$ ipython --no-banner

In [1]: import numpy as np

In [2]: import numpy.linalg as la

In [3]: np.set_printoptions(precision=1, suppress=True, linewidth=200, floatmode="fixed")

In [4]: q, _ = la.qr(np.array([[0.0, 1.7],
   ...:     [0.2, 1.6],
   ...:     [1.4, -1.0],
   ...:     [-0.6, -0.7],
   ...:     [0.5, 0.5],
   ...:     [0.6, 0.7]]))

In [5]: arr = q @ q.T

In [6]: arr
Out[6]: 
array([[ 0.4,  0.4, -0.2, -0.2,  0.1,  0.2],
       [ 0.4,  0.3, -0.1, -0.2,  0.1,  0.2],
       [-0.2, -0.1,  0.8, -0.2,  0.2,  0.2],
       [-0.2, -0.2, -0.2,  0.2, -0.1, -0.2],
       [ 0.1,  0.1,  0.2, -0.1,  0.1,  0.1],
       [ 0.2,  0.2,  0.2, -0.2,  0.1,  0.2]])

In [7]: U, s, Vt = la.svd(arr)

In [8]: evecs = Vt[:(s > 1e-8).sum()]

In [9]: rng = np.random.default_rng(7409)

In [10]: x0 = arr[1] + 2 * arr[5] + rng.integers(2) * np.eye(6)[5]

In [11]: x0
Out[11]: array([ 0.7,  0.7,  0.3, -0.6,  0.4,  0.6])

In [12]: evecs.T @ evecs
Out[12]: 
array([[ 0.4,  0.4, -0.2, -0.2,  0.1,  0.2],
       [ 0.4,  0.3, -0.1, -0.2,  0.1,  0.2],
       [-0.2, -0.1,  0.8, -0.2,  0.2,  0.2],
       [-0.2, -0.2, -0.2,  0.2, -0.1, -0.2],
       [ 0.1,  0.1,  0.2, -0.1,  0.1,  0.1],
       [ 0.2,  0.2,  0.2, -0.2,  0.1,  0.2]])

In [13]: np.diag(evecs.T @ evecs)
Out[13]: array([0.4, 0.3, 0.8, 0.2, 0.1, 0.2])

In [14]: la.cond(arr) > 100
Out[14]: np.True_

In [15]: np.argsort(-la.norm(arr, axis=0).round(6), kind="stable")[:3]
Out[15]: array([2, 0, 1])

In [16]: la.matrix_rank(arr, rtol=0.1)
Out[16]: np.int64(2)

In [17]: [round(float(x), 1) for x in la.svd(arr, compute_uv=False)[:3]]
Out[17]: [1.0, 1.0, 0.0]

In [18]: A2 = np.array([[-1.3, 0.9, 0.2, 1.1],
    ...:     [-1.1, 0.0, 1.9, -0.8],
    ...:     [-0.1, 0.3, -0.6, -0.6],
    ...:     [1.0, 0.0, 1.2, -1.6],
    ...:     [-0.1, 0.0, 0.1, 0.6],
    ...:     [1.0, -1.0, 1.1, -0.5],
    ...:     [0.2, -0.9, 2.1, 0.2],
    ...:     [-1.8, -1.5, -1.7, 0.2],
    ...:     [1.6, -0.5, -1.7, -0.1]])

In [19]: W2 = np.array([[0.0, -0.9, -0.8, 0.7, 0.6, 0.5, 0.8, -1.6, 0.4, -1.4, 0.4, -1.6],
    ...:     [-0.2, -0.4, -0.3, 0.0, 2.0, -0.5, 0.5, -1.3, -0.6, -0.6, 0.8, -0.4],
    ...:     [0.6, 0.7, 0.7, -0.3, -1.1, 1.6, -0.2, -1.3, 0.6, -0.2, -0.4, -1.0],
    ...:     [-0.2, -1.1, -3.1, 0.5, -0.5, 0.1, -0.2, 0.3, -1.0, -0.7, 0.6, 0.0]])

In [20]: W0 = A2 @ W2

In [21]: W0.round(1) + 0
Out[21]: 
array([[-0.3, -0.3, -2.5, -0.4,  0.2, -0.7, -0.9,  1.0, -2.0,  0.5,  0.8,  1.5],
       [ 1.3,  3.2,  4.7, -1.7, -2.4,  2.4, -1.1, -0.9,  1.5,  1.7, -1.7, -0.1],
       [-0.3,  0.2,  1.4, -0.2,  1.5, -1.2,  0.3,  0.4,  0.0,  0.5,  0.1,  0.6],
       [ 1.0,  1.7,  5.0, -0.5,  0.1,  2.3,  0.9, -3.6,  2.7, -0.5, -1.0, -2.8],
       [-0.1, -0.5, -1.7,  0.2, -0.5,  0.2, -0.2,  0.2, -0.6, -0.3,  0.3,  0.1],
       [ 1.0,  0.8,  1.8,  0.1, -2.4,  2.7,  0.2, -1.9,  2.2, -0.7, -1.1, -2.3],
       [ 1.4,  1.4,  1.0, -0.4, -4.1,  3.9, -0.8, -1.8,  1.7, -0.3, -1.4, -2.1],
       [-0.8,  0.8,  0.1, -0.6, -2.3, -2.8, -1.9,  7.1, -1.0,  3.6, -1.1,  5.2],
       [-0.9, -2.3, -2.0,  1.6,  1.9, -1.7,  1.4,  0.3,  0.0, -1.5,  0.9, -0.7]])

In [22]: def softmax(z):
    ...:     e = np.exp(z - z.max(axis=-1, keepdims=True))
    ...:     return e / e.sum(axis=-1, keepdims=True)
    ...: 

In [23]: np.round(softmax(W0[3] + 3), 1) + 0
Out[23]: array([0.0, 0.0, 0.8, 0.0, 0.0, 0.1, 0.0, 0.0, 0.1, 0.0, 0.0, 0.0])

In [24]: softmax(W0).sum(axis=1)
Out[24]: array([1.0, 1.0, 1.0, 1.0, 1.0, 1.0, 1.0, 1.0, 1.0])

In [25]: np.round(softmax(W0[3]), 1) + 0
Out[25]: array([0.0, 0.0, 0.8, 0.0, 0.0, 0.1, 0.0, 0.0, 0.1, 0.0, 0.0, 0.0])

In [26]: scores = W0 @ W0.T / np.sqrt(12)

In [27]: np.round(softmax(scores + np.triu(np.full(scores.shape, -np.inf), 1)), 1) + 0
Out[27]: 
array([[1.0, 0.0, 0.0, 0.0, 0.0, 0.0, 0.0, 0.0, 0.0],
       [0.0, 1.0, 0.0, 0.0, 0.0, 0.0, 0.0, 0.0, 0.0],
       [0.1, 0.1, 0.8, 0.0, 0.0, 0.0, 0.0, 0.0, 0.0],
       [0.0, 0.0, 0.0, 1.0, 0.0, 0.0, 0.0, 0.0, 0.0],
       [0.6, 0.0, 0.0, 0.0, 0.4, 0.0, 0.0, 0.0, 0.0],
       [0.0, 0.1, 0.0, 0.8, 0.0, 0.2, 0.0, 0.0, 0.0],
       [0.0, 0.0, 0.0, 0.0, 0.0, 0.0, 0.9, 0.0, 0.0],
       [0.0, 0.0, 0.0, 0.0, 0.0, 0.0, 0.0, 1.0, 0.0],
       [0.0, 0.0, 0.0, 0.0, 0.0, 0.0, 0.0, 0.0, 1.0]])

In [28]: np.round(softmax(scores), 1) + 0
Out[28]: 
array([[0.2, 0.0, 0.0, 0.0, 0.0, 0.0, 0.0, 0.8, 0.0],
       [0.0, 1.0, 0.0, 0.0, 0.0, 0.0, 0.0, 0.0, 0.0],
       [0.0, 0.1, 0.3, 0.1, 0.0, 0.0, 0.0, 0.4, 0.1],
       [0.0, 0.0, 0.0, 1.0, 0.0, 0.0, 0.0, 0.0, 0.0],
       [0.4, 0.0, 0.0, 0.0, 0.2, 0.0, 0.0, 0.1, 0.2],
       [0.0, 0.0, 0.0, 0.4, 0.0, 0.1, 0.4, 0.0, 0.0],
       [0.0, 0.0, 0.0, 0.0, 0.0, 0.0, 0.9, 0.0, 0.0],
       [0.0, 0.0, 0.0, 0.0, 0.0, 0.0, 0.0, 1.0, 0.0],
       [0.0, 0.0, 0.0, 0.0, 0.0, 0.0, 0.0, 0.0, 1.0]])

In [29]: softmax(scores).round(6).argmax(axis=1)
Out[29]: array([7, 1, 7, 3, 0, 3, 6, 7, 8])

In [30]: U, s, Vt = la.svd(W0)

In [31]: evecs = Vt[:(s > 1e-8).sum()]

In [32]: x0 = W0[6] + 3 * W0[0] + rng.integers(2) * np.eye(12)[4]

In [33]: x0
Out[33]: array([ 0.6,  0.6, -6.5, -1.6, -2.3,  1.9, -3.3,  1.1, -4.4,  1.1,  1.0,  2.5])

In [34]: np.diag(evecs.T @ evecs)
Out[34]: array([0.1, 0.3, 0.7, 0.2, 0.6, 0.4, 0.2, 0.6, 0.4, 0.2, 0.1, 0.3])

In [35]: A = np.array([[3.0, -2.0, 0.0, 3.0],
    ...:     [0.0, -3.0, -9.0, -2.0],
    ...:     [0.0, 5.0, -9.0, -5.0],
    ...:     [0.0, 9.0, -9.0, -4.0]])

In [36]: A2 = A / np.sqrt((A ** 2).mean(axis=1, keepdims=True))

In [37]: A - A.mean(axis=1, keepdims=True)
Out[37]: 
array([[ 2.0, -3.0, -1.0,  2.0],
       [ 3.5,  0.5, -5.5,  1.5],
       [ 2.2,  7.2, -6.8, -2.8],
       [ 1.0, 10.0, -8.0, -3.0]])

In [38]: la.matrix_rank(A - A.mean(axis=1, keepdims=True))
Out[38]: np.int64(3)

In [39]: la.norm(A2, axis=1)
Out[39]: array([2.0, 2.0, 2.0, 2.0])

In [40]: W1 = np.array([[0, 0], [0, 1], [1, 0], [0, 3]])

In [41]: b = np.array([9, -4])

In [42]: act = np.maximum(A @ W1 + b, 0)

In [43]: la.matrix_rank(act)
Out[43]: np.int64(1)

In [44]: (act > 0).astype(int)
Out[44]: 
array([[1, 1],
       [0, 0],
       [0, 0],
       [0, 0]])

In [45]: (act > 0).mean(axis=0)
Out[45]: array([0.2, 0.2])

In [46]: W2 = np.array([[-5, -5], [3, -4]])

In [47]: (act @ W2).round(6).argmax(axis=1)
Out[47]: array([0, 0, 0, 0])

In [48]: r0 = np.array([2, -1, 0, -1])

In [49]: A2 = A + np.outer(r0, np.eye(4)[0])

In [50]: A2
Out[50]: 
array([[ 5.0, -2.0,  0.0,  3.0],
       [-1.0, -3.0, -9.0, -2.0],
       [ 0.0,  5.0, -9.0, -5.0],
       [-1.0,  9.0, -9.0, -4.0]])

In [51]: la.matrix_rank(A2 - A)
Out[51]: np.int64(1)

In [52]: round(float(la.det(A2) / la.det(A)), 1), round(float(1 + la.solve(A, r0)[0]), 1)
Out[52]: (2.2, 2.2)

In [53]: E = np.array([[1, -1, 1, -1, 1, -1],
    ...:     [-2, -1, -2, -1, -2, -1],
    ...:     [-2, 1, -2, 1, -2, 1],
    ...:     [1, -1, 1, -1, 1, -1],
    ...:     [-2, -1, -2, -1, -2, -1],
    ...:     [-2, 1, -2, 1, -2, 1]])

In [54]: softmax(E).sum(axis=1)
Out[54]: array([1.0, 1.0, 1.0, 1.0, 1.0, 1.0])

In [55]: np.round(softmax(10 * E[2]), 1) + 0
Out[55]: array([0.0, 0.3, 0.0, 0.3, 0.0, 0.3])

In [56]: np.round(softmax(E[2] + -2), 1) + 0
Out[56]: array([0.0, 0.3, 0.0, 0.3, 0.0, 0.3])

In [57]: np.round(softmax(E[2]), 1) + 0
Out[57]: array([0.0, 0.3, 0.0, 0.3, 0.0, 0.3])

In [58]: scores = E @ E.T / np.sqrt(6)

In [59]: np.round(softmax(scores + np.triu(np.full(scores.shape, -np.inf), 1)), 1) + 0
Out[59]: 
array([[1.0, 0.0, 0.0, 0.0, 0.0, 0.0],
       [0.0, 1.0, 0.0, 0.0, 0.0, 0.0],
       [0.0, 0.1, 0.9, 0.0, 0.0, 0.0],
       [0.5, 0.0, 0.0, 0.5, 0.0, 0.0],
       [0.0, 0.5, 0.0, 0.0, 0.5, 0.0],
       [0.0, 0.0, 0.5, 0.0, 0.0, 0.5]])

In [60]: softmax(scores)[2] @ E
Out[60]: array([-2.0,  0.8, -2.0,  0.8, -2.0,  0.8])

In [61]: r0 = np.array([2, 0, 3, 0, 3]) + 0.5

In [62]: M = np.outer(r0, r0) / (r0 @ r0)

In [63]: M.round(1) + 0
Out[63]: 
array([[0.2, 0.0, 0.3, 0.0, 0.3],
       [0.0, 0.0, 0.1, 0.0, 0.1],
       [0.3, 0.1, 0.4, 0.1, 0.4],
       [0.0, 0.0, 0.1, 0.0, 0.1],
       [0.3, 0.1, 0.4, 0.1, 0.4]])

In [64]: x0 = np.array([0, 3, 2, 1, 1])

In [65]: la.eigvalsh(2 * M - np.eye(5))
Out[65]: array([-1.0, -1.0, -1.0, -1.0,  1.0])

In [66]: round((x0 - M @ x0) @ (M @ x0), 1)
Out[66]: np.float64(-0.0)

In [67]: M @ M @ x0
Out[67]: array([1.0, 0.2, 1.4, 0.2, 1.4])

In [68]: la.cond(M) > 100
Out[68]: np.True_

In [69]: np.round(la.norm(M, 2) / la.norm(M), 1)
Out[69]: np.float64(1.0)

In [70]: [round(float(x), 1) for x in la.svd(M, compute_uv=False)[:3]]
Out[70]: [1.0, 0.0, 0.0]

In [71]: np.round(la.matrix_power(M, 4), 1) + 0
Out[71]: 
array([[0.2, 0.0, 0.3, 0.0, 0.3],
       [0.0, 0.0, 0.1, 0.0, 0.1],
       [0.3, 0.1, 0.4, 0.1, 0.4],
       [0.0, 0.0, 0.1, 0.0, 0.1],
       [0.3, 0.1, 0.4, 0.1, 0.4]])

In [72]: np.trace(M)
Out[72]: np.float64(1.0)

In [73]: np.round(np.sort(np.abs(la.eigvals(M))), 1) + 0
Out[73]: array([0.0, 0.0, 0.0, 0.0, 1.0])

In [74]: np.round((M + M.T) / 2, 1) + 0
Out[74]: 
array([[0.2, 0.0, 0.3, 0.0, 0.3],
       [0.0, 0.0, 0.1, 0.0, 0.1],
       [0.3, 0.1, 0.4, 0.1, 0.4],
       [0.0, 0.0, 0.1, 0.0, 0.1],
       [0.3, 0.1, 0.4, 0.1, 0.4]])

In [75]: np.allclose(M @ M.T, M.T @ M)
Out[75]: True

In [76]: np.round(M @ M, 1) + 0
Out[76]: 
array([[0.2, 0.0, 0.3, 0.0, 0.3],
       [0.0, 0.0, 0.1, 0.0, 0.1],
       [0.3, 0.1, 0.4, 0.1, 0.4],
       [0.0, 0.0, 0.1, 0.0, 0.1],
       [0.3, 0.1, 0.4, 0.1, 0.4]])

In [77]: rank = la.matrix_rank(M)

In [78]: rank
Out[78]: np.int64(1)

In [79]: ns = la.svd(M)[2][rank:].T

In [80]: [int(la.matrix_rank(M[:i])) for i in range(1, len(M) + 1)]
Out[80]: [1, 1, 1, 1, 1]

In [81]: la.matrix_rank(M.T @ M), la.matrix_rank(M @ M.T)
Out[81]: (np.int64(1), np.int64(1))

In [82]: [int(la.matrix_rank(np.delete(M, i, axis=0))) for i in range(5)]
Out[82]: [1, 1, 1, 1, 1]

In [83]: np.allclose(M @ ns, 0)
Out[83]: True

In [84]: [int(la.matrix_rank(M[:, :j + 1])) for j in range(5)]
Out[84]: [1, 1, 1, 1, 1]

In [85]: ns.shape
Out[85]: (5, 4)

In [86]: np.round(M @ ns, 1) + 0
Out[86]: 
array([[0.0, 0.0, 0.0, 0.0],
       [0.0, 0.0, 0.0, 0.0],
       [0.0, 0.0, 0.0, 0.0],
       [0.0, 0.0, 0.0, 0.0],
       [0.0, 0.0, 0.0, 0.0]])

In [87]: la.norm(M, axis=1).argmax()
Out[87]: np.int64(2)

In [88]: round(float(M[2] @ M[1]), 1)
Out[88]: 0.1

In [89]: np.round(la.norm(M, 2), 1)
Out[89]: np.float64(1.0)

In [90]: np.round(la.norm(M, 1), 1), round(la.norm(M, np.inf), 1)
Out[90]: (np.float64(1.2), np.float64(1.2))

In [91]: la.norm(M, axis=1)
Out[91]: array([0.4, 0.1, 0.6, 0.1, 0.6])

In [92]: mat = np.loadtxt("dump.csv", delimiter=",")

In [93]: mat.round(1) + 0
Out[93]: 
array([[-0.4, -0.3, -0.2,  0.6, -0.2, -0.6],
       [ 0.1, -0.2, -0.4,  0.4, -0.3,  0.7],
       [ 0.0,  0.3, -0.2, -0.4, -0.8, -0.2],
       [-0.7,  0.1, -0.5, -0.4,  0.3,  0.1],
       [-0.5, -0.5,  0.6, -0.2, -0.3,  0.3],
       [-0.4,  0.7,  0.3,  0.4, -0.1,  0.2]])

In [94]: lab = rng.permutation(6)

In [95]: lab
Out[95]: array([3, 0, 5, 1, 4, 2])

In [96]: A2 = mat[lab][:, lab]

In [97]: A2.round(1) + 0
Out[97]: 
array([[-0.4, -0.7,  0.1,  0.1,  0.3, -0.5],
       [ 0.6, -0.4, -0.6, -0.3, -0.2, -0.2],
       [ 0.4, -0.4,  0.2,  0.7, -0.1,  0.3],
       [ 0.4,  0.1,  0.7, -0.2, -0.3, -0.4],
       [-0.2, -0.5,  0.3, -0.5, -0.3,  0.6],
       [-0.4,  0.0, -0.2,  0.3, -0.8, -0.2]])

In [98]: round(la.det(A2), 1), round(la.det(mat[lab]), 1)
Out[98]: (np.float64(-1.0), np.float64(1.0))

In [99]: x0 = np.array([2, -3, -1, -2, 2, 0])

In [100]: np.round(mat.T @ (mat @ x0), 1) + 0
Out[100]: array([ 2.0, -3.0, -1.0, -2.0,  2.0,  0.0])

In [101]: 6 - la.matrix_rank(mat - np.eye(6), tol=1e-8)
Out[101]: np.int64(1)

In [102]: round(la.det(mat), 1)
Out[102]: np.float64(-1.0)

In [103]: np.round(la.norm(x0), 1), round(la.norm(mat @ x0), 1)
Out[103]: (np.float64(4.7), np.float64(4.7))

In [104]: np.abs(la.eigvals(mat))
Out[104]: array([1.0, 1.0, 1.0, 1.0, 1.0, 1.0])

In [105]: np.sort(np.abs(np.degrees(np.angle(la.eigvals(mat)))))
Out[105]: array([  0.0,  78.3,  78.3, 143.2, 143.2, 180.0])

In [106]: softmax(mat).sum(axis=1)
Out[106]: array([1.0, 1.0, 1.0, 1.0, 1.0, 1.0])

In [107]: np.round(softmax(10 * mat[3]), 1) + 0
Out[107]: array([0.0, 0.1, 0.0, 0.0, 0.8, 0.1])

In [108]: scores = mat @ mat.T / np.sqrt(6)

In [109]: softmax(scores)
Out[109]: 
array([[0.2, 0.2, 0.2, 0.2, 0.2, 0.2],
       [0.2, 0.2, 0.2, 0.2, 0.2, 0.2],
       [0.2, 0.2, 0.2, 0.2, 0.2, 0.2],
       [0.2, 0.2, 0.2, 0.2, 0.2, 0.2],
       [0.2, 0.2, 0.2, 0.2, 0.2, 0.2],
       [0.2, 0.2, 0.2, 0.2, 0.2, 0.2]])

In [110]: softmax(scores + np.triu(np.full(scores.shape, -np.inf), 1))
Out[110]: 
array([[1.0, 0.0, 0.0, 0.0, 0.0, 0.0],
       [0.4, 0.6, 0.0, 0.0, 0.0, 0.0],
       [0.3, 0.3, 0.4, 0.0, 0.0, 0.0],
       [0.2, 0.2, 0.2, 0.3, 0.0, 0.0],
       [0.2, 0.2, 0.2, 0.2, 0.3, 0.0],
       [0.2, 0.2, 0.2, 0.2, 0.2, 0.2]])

In [111]: A2 = la.inv(mat)

In [112]: round(la.det(mat) * la.det(A2), 1)
Out[112]: np.float64(1.0)

In [113]: A2.round(1) + 0
Out[113]: 
array([[-0.4,  0.1,  0.0, -0.7, -0.5, -0.4],
       [-0.3, -0.2,  0.3,  0.1, -0.5,  0.7],
       [-0.2, -0.4, -0.2, -0.5,  0.6,  0.3],
       [ 0.6,  0.4, -0.4, -0.4, -0.2,  0.4],
       [-0.2, -0.3, -0.8,  0.3, -0.3, -0.1],
       [-0.6,  0.7, -0.2,  0.1,  0.3,  0.2]])

In [114]: (np.abs(A2) > 1e-9).astype(int)
Out[114]: 
array([[1, 1, 1, 1, 1, 1],
       [1, 1, 1, 1, 1, 1],
       [1, 1, 1, 1, 1, 1],
       [1, 1, 1, 1, 1, 1],
       [1, 1, 1, 1, 1, 1],
       [1, 1, 1, 1, 1, 1]])
